$ python -q
>>> import numpy as np
>>> np.set_printoptions(precision=2, suppress=True, linewidth=100, sign=" ")
>>> mat = np.loadtxt("sample17.csv", delimiter=",")
>>> mat
array([[ 0.  ,  0.72,  0.14, -0.68],
       [ 0.62, -0.52, -0.09, -0.57],
       [ 0.66,  0.45, -0.46,  0.38],
       [-0.41, -0.06, -0.87, -0.25]])
>>> # columns are unit length and at right angles
>>> P = np.triu(np.array([[2, 2, -1, -2], [-3, 0, -5, 0], [0, 3, -1, -1], [2, 3, -4, 4]]), 1) + np.eye(4)
>>> other = P @ mat @ np.linalg.inv(P)
>>> round(np.linalg.det(other), 2)
np.float64(-1.0)
>>> round(float(np.trace(other)), 2), round(float(np.trace(mat)), 2)
(-1.23, -1.23)
>>> rng = np.random.default_rng(47)
>>> F = np.eye(5, dtype=int)[rng.permutation(5)]
>>> F
array([[ 1,  0,  0,  0,  0],
       [ 0,  0,  1,  0,  0],
       [ 0,  0,  0,  0,  1],
       [ 0,  1,  0,  0,  0],
       [ 0,  0,  0,  1,  0]])
>>> # 2 groups of indices that never mix
>>> (F != 0).astype(int)
array([[ 1,  0,  0,  0,  0],
       [ 0,  0,  1,  0,  0],
       [ 0,  0,  0,  0,  1],
       [ 0,  1,  0,  0,  0],
       [ 0,  0,  0,  1,  0]])
>>> np.linalg.svd(F, compute_uv=False)
array([ 1.,  1.,  1.,  1.,  1.])
>>> W1 = np.array([[3, 2], [-1, -2], [3, 0], [-3, 3], [-2, -3]])
>>> beta = np.array([0, 2])
>>> H = np.maximum(F @ W1 + beta, 0)
>>> (H > 0).astype(int)
array([[ 1,  1],
       [ 1,  1],
       [ 0,  0],
       [ 0,  0],
       [ 0,  1]])
>>> C = np.array([[-3, -2, 0], [-1, -3, 0]])
>>> print(H @ C)
[[-13 -18   0]
 [-11 -12   0]
 [  0   0   0]
 [  0   0   0]
 [ -5 -15   0]]
>>> t = np.deg2rad(180)
>>> X = np.eye(5)
>>> X[np.ix_([4, 1], [4, 1])] = [[np.cos(t), -np.sin(t)], [np.sin(t), np.cos(t)]]
>>> X.round(2) + 0
array([[ 1.,  0.,  0.,  0.,  0.],
       [ 0., -1.,  0.,  0.,  0.],
       [ 0.,  0.,  1.,  0.,  0.],
       [ 0.,  0.,  0.,  1.,  0.],
       [ 0.,  0.,  0.,  0., -1.]])
>>> other = F / np.sqrt((F ** 2).mean(axis=1, keepdims=True))
>>> print(np.linalg.matrix_rank(other) == np.linalg.matrix_rank(F))
True
>>> np.linalg.matrix_rank(F - F.mean(axis=1, keepdims=True))
np.int64(4)
>>> F - F.mean(axis=1, keepdims=True)
array([[ 0.8, -0.2, -0.2, -0.2, -0.2],
       [-0.2, -0.2,  0.8, -0.2, -0.2],
       [-0.2, -0.2, -0.2, -0.2,  0.8],
       [-0.2,  0.8, -0.2, -0.2, -0.2],
       [-0.2, -0.2, -0.2,  0.8, -0.2]])
>>> K = np.loadtxt("m.csv", delimiter=",")
>>> K
array([[ -1.,   0.,   0.,   0.,   0.,   0.],
       [  0.,   8.,  15., -24.,  27.,   0.],
       [  0.,  15.,  24., -40.,  45.,   0.],
       [  0., -24., -40.,  63., -72.,   0.],
       [  0.,  27.,  45., -72.,  80.,   0.],
       [  0.,   0.,   0.,   0.,   0.,  -1.]])
>>> f, r1 = K[3], K[2]
>>> f @ r1
np.float64(-7080.0)
>>> f @ f
np.float64(11329.0)
>>> p = (f @ r1) / (f @ f) * f
>>> round(float((r1 - p) @ f), 2)
-0.0
>>> np.round(r1 - p, 2) + 0
array([ 0.  ,  0.  , -1.  , -0.63,  0.  ,  0.  ])
>>> np.linalg.matrix_rank(np.outer(f, r1))
np.int64(1)
>>> ev, V = np.linalg.eigh(K)
>>> vec = np.array([0, 3, 3, 0, 3, 2])
>>> np.linalg.eigvalsh(K[1:, 1:])
array([ -1.,  -1.,  -1.,  -1., 178.])
>>> np.abs(K).sum(axis=1).max(), np.abs(ev).max()
(np.float64(224.0), np.float64(178.0))
>>> V * np.abs(ev) @ V.T
array([[  1.  ,   0.  ,   0.  ,   0.  ,   0.  ,   0.  ],
       [  0.  ,   9.9 ,  14.83, -23.73,  26.7 ,   0.  ],
       [  0.  ,  14.83,  25.72, -39.55,  44.5 ,   0.  ],
       [  0.  , -23.73, -39.55,  64.28, -71.2 ,   0.  ],
       [  0.  ,  26.7 ,  44.5 , -71.2 ,  81.09,   0.  ],
       [  0.  ,   0.  ,   0.  ,   0.  ,   0.  ,   1.  ]])
>>> (np.sign(V[:, -1].round(6)) == np.sign(V[0, -1].round(6))).astype(int)
array([ 1,  0,  0,  0,  0,  1])
>>> E = np.load("out0.npy")
>>> E
array([[ 1,  0,  0, -2,  2,  3, -2, -4,  1, -5],
       [-3,  2,  5,  4,  1, -5,  3,  0,  5,  0],
       [-5,  3, 10,  3,  1, -4,  1,  1,  2,  4],
       [ 3, -3, -2, 11, -1, -1, -3,  1, -5, -1],
       [ 5, -3,  3, -5,  2,  4,  2, -5,  0, -3],
       [ 1,  0, -2,  3, -2,  3,  4, -1,  1,  2],
       [ 2,  0,  3,  5, -1, -1,  7,  5, -1,  0],
       [-1, -4,  2,  1,  0, -1, -3,  6, -4, -5],
       [-4, -2,  4, -5,  0,  0, -4,  1,  6, -5],
       [ 0, -3,  0,  0, -1, -1, -5,  3,  0,  1]])
>>> round(float(np.linalg.norm(E)), 2)
33.54
>>> E.sum(axis=0)
array([ -1, -10,  23,  15,   1,  -3,   0,   7,   5, -12])
>>> E.sum(axis=1)
array([-6, 12, 16, -1,  0,  9, 19, -9, -9, -6])
>>> np.count_nonzero(E)
np.int64(85)
>>> np.unravel_index(np.abs(E).argmax(), E.shape)
(np.int64(3), np.int64(3))
>>> G = E.T @ E
>>> np.trace(G), (E ** 2).sum()
(np.int64(1125), np.int64(1125))
>>> print(np.linalg.svd(E, compute_uv=False) ** 2)
[ 351.2   309.79  203.3   109.54   68.8    44.12   23.6    12.1     2.32    0.23]
>>> print(np.linalg.matrix_rank(G))
10
>>> np.linalg.matrix_power(E, 3)
array([[ -114,   316,   269,  -402,   -19,    91,   642,  -292,   847,   191],
       [ -527,   -58,  1078,   488,   118,  -666,  -445,   492,  -188,    74],
       [ -773,  -184,  1543,   832,   113, -1119,  -832,   893,  -284,   249],
       [ 1219,  -329, -1892,  1006,   -81,   691,  -443,  -714, -1313,  -137],
       [ -266,   412,   686,  -342,   -18,   -18,   915,  -163,  1059,   290],
       [  295,  -291,  -436,   715,  -115,    58,  -240,   248,  -547,  -261],
       [  274,  -322,   170,  1553,    -8,  -333,  -270,   555, -1171,  -130],
       [  391,    12,  -472,   325,    -2,   141,   136,  -150,  -532,   186],
       [ -873,   377,  1045, -1013,    70,  -399,   260,   156,   978,   370],
       [   49,    59,  -571,  -660,    30,   298,  -222,  -401,   -63,    89]])
>>> np.sort(np.abs(np.linalg.eigvals(E)))
array([  1.74,   1.74,   3.91,   6.1 ,   6.1 ,   6.57,   6.57,  11.8 ,  11.8 ,  12.5 ])
>>> print(np.trace(E))
49
>>> (E + E.T) / 2
array([[ 1. , -1.5, -2.5,  0.5,  3.5,  2. ,  0. , -2.5, -1.5, -2.5],
       [-1.5,  2. ,  4. ,  0.5, -1. , -2.5,  1.5, -2. ,  1.5, -1.5],
       [-2.5,  4. , 10. ,  0.5,  2. , -3. ,  2. ,  1.5,  3. ,  2. ],
       [ 0.5,  0.5,  0.5, 11. , -3. ,  1. ,  1. ,  1. , -5. , -0.5],
       [ 3.5, -1. ,  2. , -3. ,  2. ,  1. ,  0.5, -2.5,  0. , -2. ],
       [ 2. , -2.5, -3. ,  1. ,  1. ,  3. ,  1.5, -1. ,  0.5,  0.5],
       [ 0. ,  1.5,  2. ,  1. ,  0.5,  1.5,  7. ,  1. , -2.5, -2.5],
       [-2.5, -2. ,  1.5,  1. , -2.5, -1. ,  1. ,  6. , -1.5, -1. ],
       [-1.5,  1.5,  3. , -5. ,  0. ,  0.5, -2.5, -1.5,  6. , -2.5],
       [-2.5, -1.5,  2. , -0.5, -2. ,  0.5, -2.5, -1. , -2.5,  1. ]])
>>> vec = np.array([0, -1, -1, 2, -1, 1, -2, 2, 2, 0])
>>> a = np.maximum(E @ vec, 0)
>>> np.tanh(E @ vec)
array([-1.  , -0.76, -1.  ,  1.  , -1.  ,  1.  ,  0.76,  1.  ,  1.  ,  1.  ])
>>> np.maximum(E @ vec, 0) - np.maximum(-E @ vec, 0)
array([ -5,  -1,  -8,  25, -22,   5,   1,  13,  10,  19])
>>> E * (a > 1e-9)[:, None]
array([[ 0,  0,  0,  0,  0,  0,  0,  0,  0,  0],
       [ 0,  0,  0,  0,  0,  0,  0,  0,  0,  0],
       [ 0,  0,  0,  0,  0,  0,  0,  0,  0,  0],
       [ 3, -3, -2, 11, -1, -1, -3,  1, -5, -1],
       [ 0,  0,  0,  0,  0,  0,  0,  0,  0,  0],
       [ 1,  0, -2,  3, -2,  3,  4, -1,  1,  2],
       [ 2,  0,  3,  5, -1, -1,  7,  5, -1,  0],
       [-1, -4,  2,  1,  0, -1, -3,  6, -4, -5],
       [-4, -2,  4, -5,  0,  0, -4,  1,  6, -5],
       [ 0, -3,  0,  0, -1, -1, -5,  3,  0,  1]])
>>> vec = np.array([5, 5, 1, -1, 5, -5, 4, -1, 3, -1])
>>> target = E @ vec
>>> target
array([  6,  53,  27, -40,  24,  -7,  28, -44, -15, -39])
>>> np.linalg.solve(E, target)
array([ 5.,  5.,  1., -1.,  5., -5.,  4., -1.,  3., -1.])
>>> feats = np.triu(rng.random((5, 5)) < 0.5, 1).astype(int)
>>> feats = feats + feats.T
>>> feats
array([[ 0,  0,  1,  1,  0],
       [ 0,  0,  0,  0,  0],
       [ 1,  0,  0,  1,  0],
       [ 1,  0,  1,  0,  0],
       [ 0,  0,  0,  0,  0]])
>>> # symmetric
>>> np.linalg.matrix_rank(feats)
np.int64(3)
>>> np.diff(feats, axis=0)
array([[ 0,  0, -1, -1,  0],
       [ 1,  0,  0,  1,  0],
       [ 0,  0,  1, -1,  0],
       [-1,  0, -1,  0,  0]])
>>> np.linalg.rank(feats)
Traceback (most recent call last):
  File "<python-input-74>", line 1, in <module>
    np.linalg.rank(feats)
    ^^^^^^^^^^^^^^
AttributeError: module 'numpy.linalg' has no attribute 'rank'
>>> feats.sum(axis=1)
array([ 2,  0,  2,  2,  0])
>>> np.count_nonzero(feats)
np.int64(6)
>>> np.round(np.linalg.svd(feats, compute_uv=False), 2) + 0
array([ 2.,  1.,  1.,  0.,  0.])
